>>> import numpy as np
>>> np.set_printoptions(precision=2, suppress=True, linewidth=200, sign=" ")
>>> M2 = np.array([[-2, 3], [1, 0], [-2, 1]])
>>> m1 = np.tile(M2, (2, 3))
>>> m1
array([[-2,  3, -2,  3, -2,  3],
       [ 1,  0,  1,  0,  1,  0],
       [-2,  1, -2,  1, -2,  1],
       [-2,  3, -2,  3, -2,  3],
       [ 1,  0,  1,  0,  1,  0],
       [-2,  1, -2,  1, -2,  1]])
>>> np.argsort(-np.linalg.norm(m1, axis=0).round(6), kind="stable")[:3]
array([ 1,  3,  5])
>>> round(np.linalg.norm(m1, 2) / np.linalg.norm(m1), 2)
np.float64(0.96)
>>> np.linalg.cond(m1) > 100
np.True_
>>> np.linalg.matrix_rank(m1, rtol=0.1)
np.int64(2)
>>> U, s, Vt = np.linalg.svd(m1)
>>> np.argmax(s[:-1] / (s[1:] + 1e-6)) + 1
np.int64(2)
>>> s.round(2) + 0
array([ 10.25,   2.98,   0.  ,   0.  ,   0.  ,   0.  ])
>>> M2 = U[:, :2] @ np.diag(s[:2]) @ Vt[:2]
>>> np.round(np.linalg.norm(m1 - M2, 2), 2), round(float(s[2]), 2)
(np.float64(0.0), 0.0)
>>> round(np.linalg.norm(m1 - M2) / np.linalg.norm(m1), 2)
np.float64(0.0)
>>> M2.round(2) + 0
array([[-2.,  3., -2.,  3., -2.,  3.],
       [ 1.,  0.,  1.,  0.,  1.,  0.],
       [-2.,  1., -2.,  1., -2.,  1.],
       [-2.,  3., -2.,  3., -2.,  3.],
       [ 1.,  0.,  1.,  0.,  1.,  0.],
       [-2.,  1., -2.,  1., -2.,  1.]])
>>> round(np.abs(m1 - M2).max(), 2)
np.float64(0.0)
>>> np.round(np.sort(np.abs(np.linalg.eigvals(m1))), 2) + 0
array([ 0.,  0.,  0.,  0.,  0.,  1.])
>>> m1 @ m1
array([[-3,  4, -3,  4, -3,  4],
       [-3,  4, -3,  4, -3,  4],
       [ 3, -4,  3, -4,  3, -4],
       [-3,  4, -3,  4, -3,  4],
       [-3,  4, -3,  4, -3,  4],
       [ 3, -4,  3, -4,  3, -4]])
>>> round(np.abs(np.linalg.eigvals(m1)).max(), 2)
np.float64(1.0)
>>> np.allclose(m1 @ m1.T, m1.T @ m1)
False
>>> np.allclose(m1, m1.T)
False
>>> np.linalg.matrix_power(m1, 3)
array([[-3,  4, -3,  4, -3,  4],
       [-3,  4, -3,  4, -3,  4],
       [ 3, -4,  3, -4,  3, -4],
       [-3,  4, -3,  4, -3,  4],
       [-3,  4, -3,  4, -3,  4],
       [ 3, -4,  3, -4,  3, -4]])
>>> rng = np.random.default_rng(91)
>>> lab = rng.permutation(6)
>>> lab
array([ 0,  3,  4,  1,  5,  2])
>>> M2 = m1[lab][:, lab]
>>> np.round(np.sort(np.abs(np.linalg.eigvals(M2))), 2) + 0
array([ 0.,  0.,  0.,  0.,  0.,  1.])
>>> np.trace(M2)
np.int64(1)
>>> r = np.linalg.matrix_rank(m1)
>>> r
np.int64(2)
>>> N = np.linalg.svd(m1)[2][r:].T
>>> [int(np.linalg.matrix_rank(np.delete(m1, i, axis=0))) for i in range(6)]
[2, 2, 2, 2, 2, 2]
>>> np.round(m1 @ N, 2) + 0
array([[ 0.,  0.,  0.,  0.],
       [ 0.,  0.,  0.,  0.],
       [ 0.,  0.,  0.,  0.],
       [ 0.,  0.,  0.,  0.],
       [ 0.,  0.,  0.,  0.],
       [ 0.,  0.,  0.,  0.]])
>>> np.round(N @ N.T, 2) + 0
array([[ 0.67,  0.  , -0.33,  0.  , -0.33,  0.  ],
       [ 0.  ,  0.67,  0.  , -0.33,  0.  , -0.33],
       [-0.33,  0.  ,  0.67,  0.  , -0.33,  0.  ],
       [ 0.  , -0.33,  0.  ,  0.67,  0.  , -0.33],
       [-0.33,  0.  , -0.33,  0.  ,  0.67,  0.  ],
       [ 0.  , -0.33,  0.  , -0.33,  0.  ,  0.67]])
>>> np.allclose(m1 @ N, 0)
True
>>> np.linalg.matrix_rank(m1.T @ m1), np.linalg.matrix_rank(m1 @ m1.T)
(np.int64(2), np.int64(2))
>>> data = np.loadtxt("x.csv", delimiter=",")
>>> data
array([[ 0.73,  0.27, -0.38, -0.05, -0.05,  0.49],
       [ 0.27,  0.73,  0.38,  0.05,  0.05, -0.49],
       [-0.38,  0.38,  0.46, -0.08, -0.08,  0.69],
       [-0.05,  0.05, -0.08,  0.99, -0.01,  0.1 ],
       [-0.05,  0.05, -0.08, -0.01,  0.99,  0.1 ],
       [ 0.49, -0.49,  0.69,  0.1 ,  0.1 ,  0.11]])
>>> # symmetric
>>> C2 = data.T @ data
>>> np.diag(C2)
array([ 1.,  1.,  1.,  1.,  1.,  1.])
>>> (data @ data.T).shape
(6, 6)
>>> np.allclose(C2, C2.T)
True
>>> np.linalg.eigvalsh(C2)[::-1]
array([ 1.,  1.,  1.,  1.,  1.,  1.])
>>> C2.round(2) + 0
array([[ 1.,  0.,  0.,  0.,  0.,  0.],
       [ 0.,  1.,  0.,  0.,  0.,  0.],
       [ 0.,  0.,  1.,  0.,  0.,  0.],
       [ 0.,  0.,  0.,  1.,  0.,  0.],
       [ 0.,  0.,  0.,  0.,  1.,  0.],
       [ 0.,  0.,  0.,  0.,  0.,  1.]])
>>> np.linalg.svd(data, compute_uv=False) ** 2
array([ 1.,  1.,  1.,  1.,  1.,  1.])
>>> np.linalg.norm(data, axis=0)
array([ 1.,  1.,  1.,  1.,  1.,  1.])
>>> np.round(data[4] @ data[2], 2)
np.float64(-0.0)
>>> np.round(np.linalg.norm(data, 2), 2)
np.float64(1.0)
>>> np.linalg.norm(data, axis=1)
array([ 1.,  1.,  1.,  1.,  1.,  1.])
>>> round(np.linalg.norm(data[4] - data[2]), 2)
np.float64(1.41)
>>> E = np.load("run19.npy")
>>> E
array([[ 0,  6,  4],
       [ 0,  0,  1],
       [ 0,  0,  0]])
>>> blk = np.stack([E, 5 * E, E[::-1]])
>>> (blk @ E.T).shape
(3, 3, 3)
>>> np.linalg.matrix_rank(blk.reshape(3, -1))
np.int64(2)
>>> blk.shape
(3, 3, 3)
>>> np.kron(np.eye(2, dtype=int), E)
array([[ 0,  6,  4,  0,  0,  0],
       [ 0,  0,  1,  0,  0,  0],
       [ 0,  0,  0,  0,  0,  0],
       [ 0,  0,  0,  0,  6,  4],
       [ 0,  0,  0,  0,  0,  1],
       [ 0,  0,  0,  0,  0,  0]])
>>> np.einsum("ij,ji->", E, E)
np.int64(0)
>>> round(float(np.linalg.det(2 * E)), 2), round(float(np.linalg.det(E)), 2)
(0.0, 0.0)
>>> round(float(np.linalg.det(E[::-1])), 2)
0.0
>>> np.poly(E)
array([ 1.,  0.,  0.,  0.])
>>> np.round(np.linalg.det(E.T), 2)
np.float64(0.0)
>>> np.einsum("ii->", E)
np.int64(0)
>>> M2 = np.array([[1, 2, 6], [7, 9, 0], [6, 3, 2]])
>>> W2 = np.array([[0, 2, 0, 1], [0, 1, 0, 1], [0, 2, 1, 2], [0, 0, 1, 1]])
>>> K = np.block([[M2, np.array([[-1, 9, 7, 3], [6, -7, -5, -8], [-8, 9, -8, 8]])], [np.zeros((4, 3)), W2]])
>>> K
array([[ 1.,  2.,  6., -1.,  9.,  7.,  3.],
       [ 7.,  9.,  0.,  6., -7., -5., -8.],
       [ 6.,  3.,  2., -8.,  9., -8.,  8.],
       [ 0.,  0.,  0.,  0.,  2.,  0.,  1.],
       [ 0.,  0.,  0.,  0.,  1.,  0.,  1.],
       [ 0.,  0.,  0.,  0.,  2.,  1.,  2.],
       [ 0.,  0.,  0.,  0.,  0.,  1.,  1.]])
>>> np.linalg.matrix_rank(K, rtol=0.1)
np.int64(3)
>>> np.allclose(K[:-1].T @ np.linalg.lstsq(K[:-1].T, K[-1])[0], K[-1])
True
>>> try:
...     np.linalg.inv(K)
... except np.linalg.LinAlgError as e:
...     print(e)
... 
Singular matrix
>>> np.linalg.lstsq(K[:-1].T, K[-1])[2]
np.int32(6)
>>> np.round(K @ np.linalg.pinv(K) @ K, 2) + 0
array([[ 1.,  2.,  6., -1.,  9.,  7.,  3.],
       [ 7.,  9.,  0.,  6., -7., -5., -8.],
       [ 6.,  3.,  2., -8.,  9., -8.,  8.],
       [ 0.,  0.,  0.,  0.,  2.,  0.,  1.],
       [ 0.,  0.,  0.,  0.,  1.,  0.,  1.],
       [ 0.,  0.,  0.,  0.,  2.,  1.,  2.],
       [ 0.,  0.,  0.,  0.,  0.,  1.,  1.]])
